$ python -q
>>> import numpy as np
>>> np.set_printoptions(precision=1, suppress=True, linewidth=140, legacy="1.25")
>>> rnd = lambda a: np.round(a, 1) + 0
>>> m1 = np.loadtxt("dump.csv", delimiter=",")
>>> print(m1)
[[0.3 0.  0. ]
 [1.  2.3 3. ]
 [0.  0.  0.3]]
>>> hat = np.triu(np.array([[1, 2, 1], [0, 3, 0], [3, 1, 2]]), 1) + np.eye(3)
>>> A2 = hat @ m1 @ np.linalg.inv(hat)
>>> print(np.linalg.matrix_rank(A2))
3
>>> print(rnd(np.poly(A2)))
[ 1.  -2.9  1.5 -0.2]
>>> print(rnd(hat @ m1 - m1 @ hat))
[[ 2.  4.  6.]
 [ 0. -2. -1.]
 [ 0.  0.  0.]]
>>> x0 = np.array([2, 0, 6])
>>> y = m1 @ x0
>>> print(rnd(y))
[ 0.6 20.   1.8]
>>> print(rnd(np.linalg.solve(m1, m1[:, 1])))
[0. 1. 0.]
>>> print(rnd(np.linalg.solve(m1, -3 * y)))
[ -6.   0. -18.]
>>> print(rnd(np.linalg.solve(m1, y + m1[:, 2])))
[2. 0. 7.]
>>> cent = np.array([[-1.1, -0.1, 0.2]])
>>> rng = np.random.default_rng(439)
>>> M = np.array([[2],
...     [2],
...     [5],
...     [2],
...     [1],
...     [3],
...     [3],
...     [0],
...     [5],
...     [4],
...     [0],
...     [2],
...     [0],
...     [0],
...     [0],
...     [4],
...     [0],
...     [2],
...     [4],
...     [1],
...     [0],
...     [3],
...     [4],
...     [5]]) @ cent + 0.3 * rng.normal(size=(24, 3))
>>> print(rnd(M))
[[-2.6  0.   0.6]
 [-1.8 -0.3 -0.2]
 [-5.4 -0.5  0.6]
 [-1.9  0.  -0.2]
 [-0.9  0.3  0.4]
 [-3.6  0.1  0.4]
 [-3.4 -0.5  0.3]
 [ 0.4  0.2  0.4]
 [-5.7 -0.3  1.3]
 [-3.9 -0.4  0.8]
 [-0.3 -0.1  0. ]
 [-1.7 -0.2  0.6]
 [ 0.4 -0.2  0.1]
 [-0.3  0.3 -0.7]
 [-0.1 -0.3  0. ]
 [-4.7  0.1  1. ]
 [ 0.2  0.5  0. ]
 [-2.6  0.   0.7]
 [-4.8 -0.1  0.5]
 [-1.1 -0.5  0.9]
 [-0.2  0.3  0.2]
 [-3.6 -0.7  0.5]
 [-4.1 -0.2  1.2]
 [-5.5 -0.7  1.3]]
>>> Xs = (M - M.mean(axis=0)) / M.std(axis=0)
>>> print(np.argwhere(np.abs(Xs) > 2))
[[13  2]]
>>> print(rnd(Xs.std(axis=0)))
[1. 1. 1.]
>>> c = np.linalg.lstsq(np.delete(Xs, 1, axis=1), Xs[:, 1])[0]
>>> print(np.abs(c).argmax())
0
>>> print(rnd(1 - np.var(Xs[:, 1] - np.delete(Xs, 1, axis=1) @ c)))
0.3
>>> Xs = M - M.mean(axis=0)
>>> V = np.linalg.svd(Xs)[2][:1]
>>> A2 = Xs - Xs @ V.T @ V
>>> print(rnd(np.diag(V.T @ V)))
[1. 0. 0.]
>>> print(rnd(A2.std(axis=0)))
[0.1 0.3 0.3]
>>> print(rnd((Xs @ V.T).std(axis=0)))
[2.]
>>> print(rnd(np.cov(Xs @ V.T, rowvar=False)))
4.3
>>> A2 = np.array([[5, 4], [4, 4], [2, 4]])
>>> print(rnd(np.einsum("ij->j", M)))
[-57.1  -3.   10.6]
>>> A2 @ M
Traceback (most recent call last):
  File "<python-input-35>", line 1, in <module>
    A2 @ M
    ~~~^~~
ValueError: matmul: Input operand 1 has a mismatch in its core dimension 0, with gufunc signature (n?,k),(k,m?)->(n?,m?) (size 24 is different from 2)
>>> lab = M[:, 0] > np.median(M[:, 0])
>>> r0 = M[lab].mean(axis=0) - M[~lab].mean(axis=0)
>>> print((((M - M.mean(axis=0)) @ r0 > 0) == lab).mean())
1.0
>>> print(((M - M.mean(axis=0)) @ r0 > 0).astype(int))
[0 1 0 1 1 0 0 1 0 0 1 1 1 1 1 0 1 0 0 1 1 0 0 0]
>>> print(lab.astype(int))
[0 1 0 1 1 0 0 1 0 0 1 1 1 1 1 0 1 0 0 1 1 0 0 0]
>>> K = np.triu(rng.random((3, 3)) < 0.8, 1).astype(int)
>>> K = K + K.T
>>> print(K)
[[0 1 1]
 [1 0 1]
 [1 1 0]]
>>> print(rnd(np.linalg.eigvalsh(K).min()))
-1.0
>>> print([round(float(np.linalg.det(K[:i, :i])), 2) + 0 for i in range(1, 4)])
[0.0, -1.0, 2.0]
>>> print(np.all(np.linalg.eigvalsh(K) > 0))
False
>>> try:
...     np.linalg.cholesky(K)
... except np.linalg.LinAlgError as e:
...     print(e)
... 
Matrix is not positive definite
>>> w, V = np.linalg.eigh(K)
>>> x0 = np.array([5, -1, 5])
>>> print(rnd(V * np.abs(w) @ V.T))
[[1.3 0.3 0.3]
 [0.3 1.3 0.3]
 [0.3 0.3 1.3]]
>>> print(rnd(x0 @ K @ x0 / (x0 @ x0)), rnd(w[0]), rnd(w[-1]))
0.6 -1.0 2.0
>>> print(rnd(V * np.maximum(w, 0) @ V.T))
[[0.7 0.7 0.7]
 [0.7 0.7 0.7]
 [0.7 0.7 0.7]]
>>> print(np.abs(K).sum(axis=1).max(), rnd(np.abs(w).max()))
2 2.0
>>> print((K + K.T) / 2)
[[0. 1. 1.]
 [1. 0. 1.]
 [1. 1. 0.]]
>>> print(rnd(np.abs(np.linalg.eigvals(K)).max()))
2.0
>>> print((K - K.T) / 2)
[[0. 0. 0.]
 [0. 0. 0.]
 [0. 0. 0.]]
>>> print(np.linalg.matrix_power(K, 4))
[[6 5 5]
 [5 6 5]
 [5 5 6]]
>>> w, V = np.linalg.eigh(K)
>>> print(rnd(np.linalg.eigvalsh(K @ K)))
[1. 1. 4.]
>>> print(rnd(np.abs(V[:, -1])))
[0.6 0.6 0.6]
>>> print(np.unique(w.round(6) + 0, return_counts=True)[1])
[2 1]
>>> print(np.abs(V[:, -1]).round(6).argmax())
0
>>> print(rnd(V.T @ K @ V))
[[-1.  0.  0.]
 [ 0. -1.  0.]
 [ 0.  0.  2.]]
>>> print(rnd(np.linalg.eigvalsh(K + 3 * np.eye(3))))
[2. 2. 5.]
>>> x0 = np.array([0, 1, 1])
>>> print(np.sign((K @ x0).round(6)))
[1 1 1]
>>> print(np.einsum("ij,j->i", K, x0))
[2 1 1]
>>> print(K * x0)
[[0 1 1]
 [0 0 1]
 [0 1 0]]
>>> print(K @ (2 * x0))
[4 2 2]
>>> print(K @ np.eye(3)[1])
[1. 0. 1.]
>>> W0 = np.load("case7.npy")
>>> print(W0)
[[ 0.  6. -8.]
 [ 0.  6.  6.]
 [ 0. -4.  8.]]
>>> # rows and columns are dependent
>>> r = np.linalg.matrix_rank(W0)
>>> print(r)
2
>>> N = np.linalg.svd(W0)[2][r:].T
>>> print([int(np.linalg.matrix_rank(W0[:, :j + 1])) for j in range(3)])
[0, 1, 2]
>>> print(np.allclose(W0 @ N, 0))
True
>>> data = np.tril(np.array([[1, 0, 0, 2], [2, -3, -2, -1], [-3, -2, 3, -3], [3, -2, 1, 3]]), -1) + np.eye(4, dtype=int)
>>> print(data)
[[ 1  0  0  0]
 [ 2  1  0  0]
 [-3 -2  1  0]
 [ 3 -2  1  1]]
>>> A2 = data[0, 0] * data[1:] - np.outer(data[1:, 0], data[0])
>>> print(A2)
[[ 0  1  0  0]
 [ 0 -2  1  0]
 [ 0 -2  1  1]]
>>> print(np.linalg.matrix_rank(A2), np.linalg.matrix_rank(data))
3 4
>>> print(data[:, 0] / data[0, 0])
[ 1.  2. -3.  3.]
>>> feats = np.load("mat.npy")
>>> print(rnd(feats))
[[ 0.7 -0.7  0.   0. ]
 [ 0.7  0.7  0.   0. ]
 [ 0.   0.   1.   0. ]
 [ 0.   0.   0.   1. ]]
>>> print(np.einsum("ij,ji->", data, data))
4
>>> print(rnd(np.linalg.eigvals(data).sum().real))
4.0
>>> print(np.einsum("ii->", data))
4
>>> print(rnd(np.kron(np.eye(2, dtype=int), feats)))
[[ 0.7 -0.7  0.   0.   0.   0.   0.   0. ]
 [ 0.7  0.7  0.   0.   0.   0.   0.   0. ]
 [ 0.   0.   1.   0.   0.   0.   0.   0. ]
 [ 0.   0.   0.   1.   0.   0.   0.   0. ]
 [ 0.   0.   0.   0.   0.7 -0.7  0.   0. ]
 [ 0.   0.   0.   0.   0.7  0.7  0.   0. ]
 [ 0.   0.   0.   0.   0.   0.   1.   0. ]
 [ 0.   0.   0.   0.   0.   0.   0.   1. ]]
>>> print(rnd(np.linalg.eigvals(feats).sum().real))
3.4
>>> print(rnd(np.linalg.det(2 * feats)), rnd(np.linalg.det(feats)))
16.0 1.0
>>> print(rnd(np.linalg.det(feats.T)))
1.0
>>> X = np.array([[3, 3, 3, 3], [3, 6, 6, 6], [3, 6, 9, 9], [3, 6, 9, 12]])
>>> # equal to its transpose
>>> x0 = np.array([4, 1, 4, 0])
>>> y = X @ x0
>>> print(y)
[27 42 54 54]
>>> print(rnd(np.linalg.solve(X, y + X[:, 0])))
[5. 1. 4. 0.]
>>> print(rnd(np.linalg.solve(X, -1 * y)))
[-4. -1. -4.  0.]
>>> lab = rng.permutation(4)
>>> print(lab)
[3 2 1 0]
>>> A2 = X[lab][:, lab]
>>> print(np.trace(A2))
30
>>> print(np.diag(A2))
[12  9  6  3]
>>> print(A2)
[[12  9  6  3]
 [ 9  9  6  3]
 [ 6  6  6  3]
 [ 3  3  3  3]]
>>> print(np.allclose(A2, X))
False
>>> print(rnd(np.linalg.det(A2)), rnd(np.linalg.det(X[lab])))
81.0 81.0
>>> print(rnd(np.sort(np.abs(np.linalg.eigvals(A2)))))
[ 0.8  1.3  3.  24.9]
>>> A = np.load("m.npy")
>>> print(rnd(A))
[[-0.1  0.2 -0.2 -0.4]
 [ 0.2  1.2  0.4 -1.4]
 [-0.2  0.4 -0.5 -0.9]
 [-0.4 -1.4 -0.9  1.4]]
>>> x0 = np.array([2, -2, -3])
>>> y = m1 @ x0
>>> c, lr = np.zeros(3), 1 / np.linalg.norm(m1, 2) ** 2
>>> for i in range(10):
...     c -= lr * m1.T @ (m1 @ c - y)
...     if i % 2 == 0: print(i, round(np.linalg.norm(m1 @ c - y), 1))
... 
0 0.9
2 0.8
4 0.8
6 0.8
8 0.8
>>> print(rnd(np.linalg.cond(m1)))
22.2
